$ python -q
>>> import numpy as np
>>> np.set_printoptions(suppress=True, linewidth=200)
>>> rd = lambda a: np.round(a, 2) + 0
>>> mat = np.array([[1, 0, 1], [-1, 0, -1], [1, 0, 1]])
>>> mat
array([[ 1,  0,  1],
       [-1,  0, -1],
       [ 1,  0,  1]])
>>> # looks like rank 1
>>> rd(np.sort(np.abs(np.linalg.eigvals(mat))))
array([0., 0., 2.])
>>> (mat - mat.T) / 2
array([[ 0. ,  0.5,  0. ],
       [-0.5,  0. , -0.5],
       [ 0. ,  0.5,  0. ]])
>>> rd(np.linalg.det(mat))
np.float64(0.0)
>>> (mat + mat.T) / 2
array([[ 1. , -0.5,  1. ],
       [-0.5,  0. , -0.5],
       [ 1. , -0.5,  1. ]])
>>> np.trace(mat)
np.int64(2)
>>> Uu, s, Vh = np.linalg.svd(mat)
>>> np.argmax(s[:-1] / (s[1:] + 1e-6)) + 1
np.int64(1)
>>> other = Uu[:, :1] @ np.diag(s[:1]) @ Vh[:1]
>>> rd(other)
array([[ 1.,  0.,  1.],
       [-1.,  0., -1.],
       [ 1.,  0.,  1.]])
>>> rd(np.abs(mat - other).max())
np.float64(0.0)
>>> np.linalg.matrix_rank(other)
np.int64(1)
>>> np.linalg.matrix_rank(mat, rtol=0.05)
np.int64(1)
>>> np.argsort(-np.linalg.norm(mat, axis=0).round(6), kind="stable")[:3]
array([0, 2, 1])
>>> [round(float(x), 2) for x in np.linalg.svd(mat, compute_uv=False)[:3]]
[2.45, 0.0, 0.0]
>>> np.linalg.matrix_rank(mat, rtol=0.1)
np.int64(1)
>>> proj = np.triu(np.array([[1, 0, 1], [1, 1, 1], [2, 0, 0]]), 1) + np.eye(3)
>>> other = proj @ mat @ np.linalg.inv(proj)
>>> np.linalg.matrix_rank(other)
np.int64(1)
>>> rd(np.linalg.det(other))
np.float64(0.0)
>>> np.poly(other)
array([ 1., -2.,  0.,  0.])
>>> np.trace(other), np.trace(mat)
(np.float64(2.0), np.int64(2))
>>> J = np.tanh(np.array([[0.0, -0.1],
...     [0.0, 0.3],
...     [0.3, -1.0],
...     [1.3, -1.2],
...     [-1.3, -0.5],
...     [0.2, -0.5],
...     [-0.8, -1.1],
...     [0.7, -0.9],
...     [0.2, 0.6],
...     [-0.3, 0.3],
...     [-0.5, -1.0],
...     [-1.1, 0.7],
...     [-0.2, 0.8],
...     [-1.1, 0.4],
...     [-0.9, 0.6],
...     [-1.4, -1.4],
...     [0.0, 0.0],
...     [-0.5, -2.2],
...     [0.1, 1.3],
...     [1.1, -0.4],
...     [-1.0, 1.7]]) @ np.array([[-1.4, 0.7, 1.0], [-0.9, -0.7, 0.0]]))
>>> rd(J)
array([[ 0.09,  0.07,  0.  ],
       [-0.26, -0.21,  0.  ],
       [ 0.45,  0.72,  0.29],
       [-0.63,  0.94,  0.86],
       [ 0.98, -0.51, -0.86],
       [ 0.17,  0.45,  0.2 ],
       [ 0.97,  0.21, -0.66],
       [-0.17,  0.81,  0.6 ],
       [-0.68, -0.27,  0.2 ],
       [ 0.15, -0.4 , -0.29],
       [ 0.92,  0.34, -0.46],
       [ 0.72, -0.85, -0.8 ],
       [-0.41, -0.6 , -0.2 ],
       [ 0.83, -0.78, -0.8 ],
       [ 0.62, -0.78, -0.72],
       [ 1.  ,  0.  , -0.89],
       [ 0.  ,  0.  ,  0.  ],
       [ 0.99,  0.83, -0.46],
       [-0.86, -0.69,  0.1 ],
       [-0.83,  0.78,  0.8 ],
       [-0.13, -0.96, -0.76]])
>>> rd(np.trace(np.linalg.pinv(mat) @ mat))
np.float64(1.0)
>>> np.allclose(mat[:-1].T @ np.linalg.lstsq(mat[:-1].T, mat[-1])[0], mat[-1])
True
>>> try:
...     np.linalg.inv(mat)
... except np.linalg.LinAlgError as e:
...     print(e)
... 
Singular matrix
>>> rd(mat @ np.linalg.pinv(mat) @ mat)
array([[ 1.,  0.,  1.],
       [-1.,  0., -1.],
       [ 1.,  0.,  1.]])
>>> rd(mat.mean(axis=0))
array([0.33, 0.  , 0.33])
>>> np.diff(mat, axis=0)
array([[-2,  0, -2],
       [ 2,  0,  2]])
>>> rd(np.linalg.svd(mat, compute_uv=False))
array([2.45, 0.  , 0.  ])
>>> mat.shape
(3, 3)
>>> mat - mat[0]
array([[ 0,  0,  0],
       [-2,  0, -2],
       [ 0,  0,  0]])
>>> feats = np.loadtxt("run16.csv", delimiter=",")
>>> feats
array([[ 2.,  0.,  0., -1.],
       [ 2.,  5.,  0., -6.],
       [ 1.,  0.,  1., -1.],
       [ 2.,  0.,  0., -1.]])
>>> # rows 0 and 3 are equal
>>> t = np.radians(11)
>>> R = np.eye(4)
>>> R[2, 2] = R[0, 0] = np.cos(t)
>>> R[2, 0], R[0, 2] = -np.sin(t), np.sin(t)
>>> rd(R)
array([[ 0.98,  0.  ,  0.19,  0.  ],
       [ 0.  ,  1.  ,  0.  ,  0.  ],
       [-0.19,  0.  ,  0.98,  0.  ],
       [ 0.  ,  0.  ,  0.  ,  1.  ]])
>>> other = feats @ R.T
>>> rd(np.linalg.det(R)), rd(np.trace(R))
(np.float64(1.0), np.float64(3.96))
>>> rd(np.linalg.svd(feats, compute_uv=False)), rd(np.linalg.svd(other, compute_uv=False))
(array([8.34, 2.73, 0.98, 0.  ]), array([8.34, 2.73, 0.98, 0.  ]))
>>> np.allclose(feats @ feats.T, other @ other.T)
True
>>> rd(other)
array([[ 1.96,  0.  , -0.38, -1.  ],
       [ 1.96,  5.  , -0.38, -6.  ],
       [ 1.17,  0.  ,  0.79, -1.  ],
       [ 1.96,  0.  , -0.38, -1.  ]])
>>> rank = np.linalg.matrix_rank(other)
>>> rank
np.int64(3)
>>> null = np.linalg.svd(other)[2][rank:].T
>>> other @ null
array([[0.],
       [0.],
       [0.],
       [0.]])
>>> [int(np.linalg.matrix_rank(other[:i])) for i in range(1, len(other) + 1)]
[1, 2, 3, 3]
>>> np.allclose(other @ null, 0)
True
>>> null.shape
(4, 1)
>>> np.linalg.matrix_rank(other.T @ other), np.linalg.matrix_rank(other @ other.T)
(np.int64(3), np.int64(3))
>>> Uu, s, Vh = np.linalg.svd(feats)
>>> np.argmax(s[:-1] / (s[1:] + 1e-6)) + 1
np.int64(3)
>>> other = Uu[:, :3] @ np.diag(s[:3]) @ Vh[:3]
>>> np.linalg.matrix_rank(other)
np.int64(3)
>>> np.linalg.matrix_rank(feats, rtol=0.05)
np.int64(3)
>>> rd(np.linalg.norm(feats - other) / np.linalg.norm(feats))
np.float64(0.0)
>>> K = np.load("block7.npy")
>>> K
array([[ 0., -1.,  3.],
       [-1.,  0.,  0.],
       [ 3.,  0.,  0.]])
>>> # symmetric, so the eigenvalues are real
>>> vals, evecs = np.linalg.eigh(K)
>>> x = np.array([1, 1, 2])
>>> (np.sign(evecs[:, -1].round(6)) == np.sign(evecs[0, -1].round(6))).astype(int)
array([1, 0, 1])
>>> np.abs(K).sum(axis=1).max(), rd(np.abs(vals).max())
(np.float64(4.0), np.float64(3.16))
>>> rd(evecs * np.maximum(vals, 0) @ evecs.T)
array([[ 1.58, -0.5 ,  1.5 ],
       [-0.5 ,  0.16, -0.47],
       [ 1.5 , -0.47,  1.42]])
>>> x @ K @ x
np.float64(10.0)
>>> rd(x @ K @ x / (x @ x)), rd(vals[0]), rd(vals[-1])
(np.float64(1.67), np.float64(-3.16), np.float64(3.16))
>>> rd(np.linalg.eigvalsh(K[1:, 1:]))
array([0., 0.])
